% python3 -q
>>> import numpy as np
>>> import numpy.linalg as la
>>> np.set_printoptions(precision=1, suppress=True, linewidth=100, sign=" ")
>>> rnd = lambda a: np.round(a, 1) + 0
>>> m1 = np.load("test2.npy")
>>> print(m1)
[[ 1  3  1  3  1  3]
 [ 2  3  2  3  2  3]
 [ 2  3  2  3  2  3]
 [ 1  3  1  3  1  3]
 [ 2  3  2  3  2  3]
 [ 2  3  2  3  2  3]]
>>> left, s, Vt = la.svd(m1)
>>> print(rnd(s))
[ 14.6   1.7   0.    0.    0.    0. ]
>>> other = left[:, :2] @ np.diag(s[:2]) @ Vt[:2]
>>> print(rnd(np.abs(m1 - other).max()))
0.0
>>> print(rnd(la.norm(m1 - other) / la.norm(m1)))
0.0
>>> print(rnd(la.norm(m1 - other, 2)), rnd(s[2]))
0.0 0.0
>>> left, s, Vt = la.svd(m1)
>>> vecs = Vt[:(s > 1e-8).sum()]
>>> rng = np.random.default_rng(29441)
>>> x = m1[4] + -1 * m1[1] + rng.integers(2) * np.eye(6)[3]
>>> print(x)
[ 0.  0.  0.  1.  0.  0.]
>>> print(rnd(la.norm(x - vecs.T @ vecs @ x)))
0.8
>>> print(la.matrix_rank(np.vstack([m1, x])))
3
>>> u = np.array([8, 6])
>>> print(np.array([np.convolve(row, u, "same") for row in m1]))
[[  8  30  26  30  26  30]
 [ 16  36  34  36  34  36]
 [ 16  36  34  36  34  36]
 [  8  30  26  30  26  30]
 [ 16  36  34  36  34  36]
 [ 16  36  34  36  34  36]]
>>> print(np.convolve(m1[3], u))
[  8  30  26  30  26  30  18]
>>> print(np.correlate(m1[3], m1[2], "full"))
[  3  11  12  22  21  33  24  22  15  11   6]
>>> print(np.cross(m1[3, :3], m1[2, :3]))
[ 3  0 -3]
>>> M = np.loadtxt("block2.csv", delimiter=",")
>>> print(M)
[[ 0.  1.  2.  2.  0.  1.  1.  0.  1.  0.  2.]
 [ 1.  0.  0.  0.  0.  0.  0.  0.  0.  0.  0.]
 [ 2.  0.  0.  0.  0.  0.  0.  0.  0.  0.  0.]
 [ 2.  0.  0.  0.  0.  0.  0.  0.  0.  0.  0.]
 [ 0.  0.  0.  0.  0.  0.  0.  0.  0.  0.  0.]
 [ 1.  0.  0.  0.  0.  0.  0.  0.  0.  0.  0.]
 [ 1.  0.  0.  0.  0.  0.  0.  0.  0.  0.  0.]
 [ 0.  0.  0.  0.  0.  0.  0.  0.  0.  0.  0.]
 [ 1.  0.  0.  0.  0.  0.  0.  0.  0.  0.  0.]
 [ 0.  0.  0.  0.  0.  0.  0.  0.  0.  0.  0.]
 [ 2.  0.  0.  0.  0.  0.  0.  0.  0.  0.  0.]]
>>> left, s, Vt = la.svd(M)
>>> print(np.argmax(s[:-1] / (s[1:] + 1e-6)) + 1)
2
>>> print(rnd(s))
[ 4.  4.  0.  0.  0.  0.  0.  0.  0.  0.  0.]
>>> other = left[:, :2] @ np.diag(s[:2]) @ Vt[:2]
>>> print(rnd(np.abs(M - other).max()))
0.0
>>> print(rnd(la.norm(M - other) / la.norm(M)))
0.0
>>> print(la.matrix_rank(M, rtol=0.05))
2
>>> print(np.allclose(M[:-1].T @ la.lstsq(M[:-1].T, M[-1])[0], M[-1]))
True
>>> print(la.lstsq(M[:-1].T, M[-1])[2])
2
>>> print(la.cond(M) > 100)
True
>>> print(rnd(la.norm(M, 2) / la.norm(M)))
0.7
>>> print(np.argsort(-la.norm(M, axis=0).round(6), kind="stable")[:3])
[ 0  2  3]
>>> print([round(float(x), 1) for x in la.svd(M, compute_uv=False)[:3]])
[4.0, 4.0, 0.0]
>>> W1 = np.array([[-7, 5],
...     [1, -6],
...     [0, 0],
...     [-9, -4],
...     [1, -6],
...     [-6, 3],
...     [-9, -7],
...     [3, 8],
...     [7, 6],
...     [9, 9],
...     [-7, 3]])
>>> c = np.array([3, -1])
>>> H = np.maximum(M @ W1 + c, 0)
>>> print(la.matrix_rank(H))
2
>>> print(rnd((H > 0).mean(axis=0)))
[ 0.3  0.6]
>>> print(H)
[[ 0.  0.]
 [ 0.  4.]
 [ 0.  9.]
 [ 0.  9.]
 [ 3.  0.]
 [ 0.  4.]
 [ 0.  4.]
 [ 3.  0.]
 [ 0.  4.]
 [ 3.  0.]
 [ 0.  9.]]
>>> print((H > 0).astype(int))
[[ 0  0]
 [ 0  1]
 [ 0  1]
 [ 0  1]
 [ 1  0]
 [ 0  1]
 [ 0  1]
 [ 1  0]
 [ 0  1]
 [ 1  0]
 [ 0  1]]
>>> W2 = np.array([[0, 3, 0], [0, 2, 2]])
>>> print(W1 @ W2)
[[  0 -11  10]
 [  0  -9 -12]
 [  0   0   0]
 [  0 -35  -8]
 [  0  -9 -12]
 [  0 -12   6]
 [  0 -41 -14]
 [  0  25  16]
 [  0  33  12]
 [  0  45  18]
 [  0 -15   6]]
>>> print(H @ W2)
[[  0.   0.   0.]
 [  0.   8.   8.]
 [  0.  18.  18.]
 [  0.  18.  18.]
 [  0.   9.   0.]
 [  0.   8.   8.]
 [  0.   8.   8.]
 [  0.   9.   0.]
 [  0.   8.   8.]
 [  0.   9.   0.]
 [  0.  18.  18.]]
>>> feats = np.load("dump.npy")
>>> print(feats)
[[-2 -2 -1  1  2 -2 -1  1  1]
 [ 0  0  2 -1 -1  0 -2  1 -1]
 [ 0  0  1  0  1 -1  1  1  2]
 [ 0  0  0  2  2  1 -1 -1 -2]
 [ 0  0  0  0  0 -2  2  2  1]
 [ 0  0  0  0  0  2  2  1  1]
 [ 0  0  0  0  0  0 -1 -1 -2]
 [ 0  0  0  0  0  0  0  0 -1]
 [ 0  0  0  0  0  0  0  0  1]]
>>> z = rng.permutation(9)
>>> print(z)
[ 0  5  2  3  6  7  1  8  4]
>>> other = feats[z][:, z]
>>> print(np.allclose(other, feats))
False
>>> print(rnd(la.det(other)), rnd(la.det(feats[z])))
0.0 0.0
>>> print(la.lstsq(feats[:-1].T, feats[-1])[2])
8
>>> print(np.unique(feats.round(6), axis=0).shape)
(9, 9)
>>> print(np.allclose(feats[:-1].T @ la.lstsq(feats[:-1].T, feats[-1])[0], feats[-1]))
True
>>> print(rnd(feats @ la.pinv(feats) @ feats))
[[-2. -2. -1.  1.  2. -2. -1.  1.  1.]
 [ 0.  0.  2. -1. -1.  0. -2.  1. -1.]
 [ 0.  0.  1.  0.  1. -1.  1.  1.  2.]
 [ 0.  0.  0.  2.  2.  1. -1. -1. -2.]
 [ 0.  0.  0.  0.  0. -2.  2.  2.  1.]
 [ 0.  0.  0.  0.  0.  2.  2.  1.  1.]
 [ 0.  0.  0.  0.  0.  0. -1. -1. -2.]
 [ 0.  0.  0.  0.  0.  0.  0.  0. -1.]
 [ 0.  0.  0.  0.  0.  0.  0.  0.  1.]]
>>> K = np.load("a.npy")
>>> print(K)
[[ 0.  0.  0. -4.]
 [ 0.  0.  0. -3.]
 [ 0.  0.  0.  3.]
 [-4. -3.  3.  0.]]
>>> print(rnd(K @ la.pinv(K) @ K))
[[ 0.  0.  0. -4.]
 [ 0.  0.  0. -3.]
 [ 0.  0.  0.  3.]
 [-4. -3.  3.  0.]]
>>> print(la.lstsq(K[:-1].T, K[-1])[2])
1
>>> print(np.allclose(K[:-1].T @ la.lstsq(K[:-1].T, K[-1])[0], K[-1]))
False
>>> evals, vecs = la.eigh(K)
>>> print(rnd(vecs.T @ K @ vecs))
[[-5.8  0.   0.   0. ]
 [ 0.   0.   0.   0. ]
 [ 0.   0.   0.   0. ]
 [ 0.   0.   0.   5.8]]
>>> print(rnd(la.svd(K, compute_uv=False)))
[ 5.8  5.8  0.   0. ]
>>> print((evals > 1e-8).sum(), (evals < -1e-8).sum())
1 1
>>> print(rnd(evals))
[-5.8  0.   0.   5.8]
>>> print(rnd(vecs.T @ vecs))
[[ 1.  0.  0.  0.]
 [ 0.  1.  0.  0.]
 [ 0.  0.  1.  0.]
 [ 0.  0.  0.  1.]]
>>> print(rnd(la.eigvalsh(K + -1 * np.eye(4))))
[-6.8 -1.  -1.   4.8]
>>> print(rnd(vecs @ np.diag(evals) @ vecs.T))
[[ 0.  0.  0. -4.]
 [ 0.  0.  0. -3.]
 [ 0.  0.  0.  3.]
 [-4. -3.  3.  0.]]
>>> print(np.unique(evals.round(6) + 0, return_counts=True)[1])
[ 1  2  1]
>>> print(evals.sum(), np.trace(K))
0.0 0.0
